In [1]: import numpy as np

In [2]: np.set_printoptions(precision=1, suppress=True, linewidth=100)

In [3]: arr = np.diag(np.array([-2, 3, -5, 2]))

In [4]: arr
Out[4]: 
array([[-2,  0,  0,  0],
       [ 0,  3,  0,  0],
       [ 0,  0, -5,  0],
       [ 0,  0,  0,  2]])

In [5]: arr.T @ arr
Out[5]: 
array([[ 4,  0,  0,  0],
       [ 0,  9,  0,  0],
       [ 0,  0, 25,  0],
       [ 0,  0,  0,  4]])

In [6]: arr[:, 3] @ arr[:, 2]
Out[6]: np.int64(0)

In [7]: np.linalg.svd(arr, compute_uv=False)
Out[7]: array([5., 3., 2., 2.])

In [8]: np.linalg.pinv(arr)
Out[8]: 
array([[-0.5,  0. ,  0. ,  0. ],
       [ 0. ,  0.3,  0. ,  0. ],
       [ 0. ,  0. , -0.2,  0. ],
       [ 0. ,  0. ,  0. ,  0.5]])

In [9]: gram = arr.T @ arr

In [10]: np.linalg.svd(arr, compute_uv=False) ** 2
Out[10]: array([25.,  9.,  4.,  4.])

In [11]: gram
Out[11]: 
array([[ 4,  0,  0,  0],
       [ 0,  9,  0,  0],
       [ 0,  0, 25,  0],
       [ 0,  0,  0,  4]])

In [12]: np.allclose(gram, gram.T)
Out[12]: True

In [13]: np.linalg.eigvalsh(gram)[::-1]
Out[13]: array([25.,  9.,  4.,  4.])

In [14]: (arr @ arr.T).shape
Out[14]: (4, 4)

In [15]: x = np.ones(4)

In [16]: for _ in range(3):
    ...:     x = gram @ x
    ...:     x /= np.linalg.norm(x)
    ...:     print(round(x @ gram @ x, 1))
    ...: 
22.3
24.7
25.0

In [17]: round(np.linalg.eigvalsh(gram)[-1], 1)
Out[17]: np.float64(25.0)

In [18]: evals, evecs = np.linalg.eigh(arr)

In [19]: x = np.array([9, 4, -2, -3])

In [20]: np.abs(arr).sum(axis=1).max(), np.abs(evals).max()
Out[20]: (np.int64(5), np.float64(5.0))

In [21]: x @ arr @ x
Out[21]: np.int64(-116)

In [22]: evecs * np.abs(evals) @ evecs.T
Out[22]: 
array([[2., 0., 0., 0.],
       [0., 3., 0., 0.],
       [0., 0., 5., 0.],
       [0., 0., 0., 2.]])

In [23]: np.linalg.eigvalsh(arr[1:, 1:])
Out[23]: array([-5.,  2.,  3.])

In [24]: evecs * np.maximum(evals, 0) @ evecs.T
Out[24]: 
array([[0., 0., 0., 0.],
       [0., 3., 0., 0.],
       [0., 0., 0., 0.],
       [0., 0., 0., 2.]])

In [25]: np.all(np.linalg.eigvalsh(arr) > 0)
Out[25]: np.False_

In [26]: round(np.linalg.eigvalsh(arr).min(), 1)
Out[26]: np.float64(-5.0)

In [27]: J = np.load("test6.npy")

In [28]: J.round(1) + 0
Out[28]: 
array([[ 0. , -0.1,  0.1,  0. ],
       [-0.1,  0.7, -0.4, -0.1],
       [ 0.1, -0.4,  0.2,  0.1],
       [ 0. , -0.1,  0.1,  0. ]])

In [29]: np.sort(np.linalg.eigvals(arr))
Out[29]: array([-5., -2.,  2.,  3.])

In [30]: np.linalg.matrix_rank(arr - arr[0, 0] * np.eye(4))
Out[30]: np.int64(3)

In [31]: [int(np.linalg.matrix_rank(np.linalg.matrix_power(arr, p))) for p in range(1, 5)]
Out[31]: [4, 4, 4, 4]

In [32]: np.linalg.matrix_power(arr - np.diag(np.diag(arr)), 4)
Out[32]: 
array([[0, 0, 0, 0],
       [0, 0, 0, 0],
       [0, 0, 0, 0],
       [0, 0, 0, 0]])

In [33]: U, sig, Vt = np.linalg.svd(J)

In [34]: evecs = Vt[:(sig > 1e-8).sum()]

In [35]: rng = np.random.default_rng(6047)

In [36]: x = J[2] + 4 * J[0] + rng.integers(2) * np.eye(4)[0]

In [37]: x
Out[37]: array([ 1.2, -1. ,  0.6,  0.2])

In [38]: np.round(np.linalg.norm(x - evecs.T @ evecs @ x), 1)
Out[38]: np.float64(1.0)

In [39]: np.linalg.matrix_rank(np.vstack([J, x]))
Out[39]: np.int64(2)

In [40]: np.round(J.mean(axis=0), 1) + 0
Out[40]: array([0., 0., 0., 0.])

In [41]: np.linalg.rank(J)
AttributeError: module 'numpy.linalg' has no attribute 'rank'


In [42]: J[4]
IndexError: index 4 is out of bounds for axis 0 with size 4


In [43]: np.diff(J, axis=0)
Out[43]: 
array([[-0.2,  0.8, -0.5, -0.2],
       [ 0.2, -1.1,  0.7,  0.2],
       [-0.1,  0.3, -0.2, -0.1]])

In [44]: J[:, 4]
IndexError: index 4 is out of bounds for axis 1 with size 4


In [45]: round(float(np.linalg.norm(J)), 1)
Out[45]: 1.0
